$ python -q
>>> import numpy as np
>>> from numpy import linalg as LA
>>> np.set_printoptions(precision=1, suppress=True, linewidth=200)
>>> tidy = lambda a: np.round(a, 1) + 0
>>> K = np.load("out1.npy")
>>> K
array([[ 38,   1,   0,  22, -21],
       [  1,  34,   8, -19, -10],
       [  0,   8,  18, -19,  -2],
       [ 22, -19, -19,  48,   1],
       [-21, -10,  -2,   1,  30]])
>>> gram = K.T @ K
>>> LA.matrix_rank(gram)
np.int64(5)
>>> tidy(LA.svd(K, compute_uv=False) ** 2)
array([5995.7, 3257.8,  338.1,  165.2,    5.1])
>>> np.allclose(gram, gram.T)
True
>>> tidy(LA.eigvalsh(gram)[::-1])
array([5995.7, 3257.8,  338.1,  165.2,    5.1])
>>> (K @ K.T).shape
(5, 5)
>>> P = np.triu(np.array([[4, 3, 1, 1, 0],
...     [0, 4, 0, 6, 1],
...     [1, 1, 6, 9, 0],
...     [7, 7, 6, 8, 5],
...     [5, 3, 6, 4, 2]]), 1) + np.eye(5)
>>> out = P @ K @ LA.inv(P)
>>> out
array([[    63.,    -97.,    -40.,    873.,  -4320.],
       [   112.,   -426.,   -220.,   4694., -23018.],
       [   198.,   -757.,   -351.,   7916., -38816.],
       [   -83.,    180.,     54.,  -1430.,   7121.],
       [   -21.,     53.,     19.,   -467.,   2312.]])
>>> np.trace(out), np.trace(K)
(np.float64(168.0), np.int64(168))
>>> evals, evecs = LA.eig(K)
>>> tidy(np.sort(LA.eigvals(LA.inv(K))))
array([0. , 0. , 0.1, 0.1, 0.4])
>>> vec = np.array([3, 2, 0, 0, 3])
>>> y = K @ vec
>>> y
array([53, 41, 10, 31,  7])
>>> tidy(LA.solve(K, y))
array([3., 2., 0., 0., 3.])
>>> tidy(LA.solve(K, K[:, 0]))
array([1., 0., 0., 0., 0.])
>>> tidy(LA.solve(K, y + K[:, 1]))
array([3., 3., 0., 0., 3.])
>>> M = np.load("m.npy")
>>> M
array([[1, 0, 0, 0, 0, 0],
       [0, 0, 0, 0, 0, 1],
       [0, 0, 0, 0, 1, 0],
       [0, 0, 1, 0, 0, 0],
       [0, 1, 0, 0, 0, 0],
       [0, 0, 0, 1, 0, 0]])
>>> vec = np.array([-5, -3, -4, -1, -5, -2])
>>> tidy(LA.inv(M))
array([[1., 0., 0., 0., 0., 0.],
       [0., 0., 0., 0., 1., 0.],
       [0., 0., 0., 1., 0., 0.],
       [0., 0., 0., 0., 0., 1.],
       [0., 0., 1., 0., 0., 0.],
       [0., 1., 0., 0., 0., 0.]])
>>> 6 - LA.matrix_rank(M - np.eye(6), tol=1e-8)
np.int64(2)
>>> tidy(LA.norm(vec)), tidy(LA.norm(M @ vec))
(np.float64(8.9), np.float64(8.9))
>>> M.T @ (M @ vec)
array([-5, -3, -4, -1, -5, -2])
>>> tidy(np.abs(LA.eigvals(M)))
array([1., 1., 1., 1., 1., 1.])
>>> tidy(np.sort(np.abs(np.degrees(np.angle(LA.eigvals(M))))))
array([  0.,   0.,  72.,  72., 144., 144.])
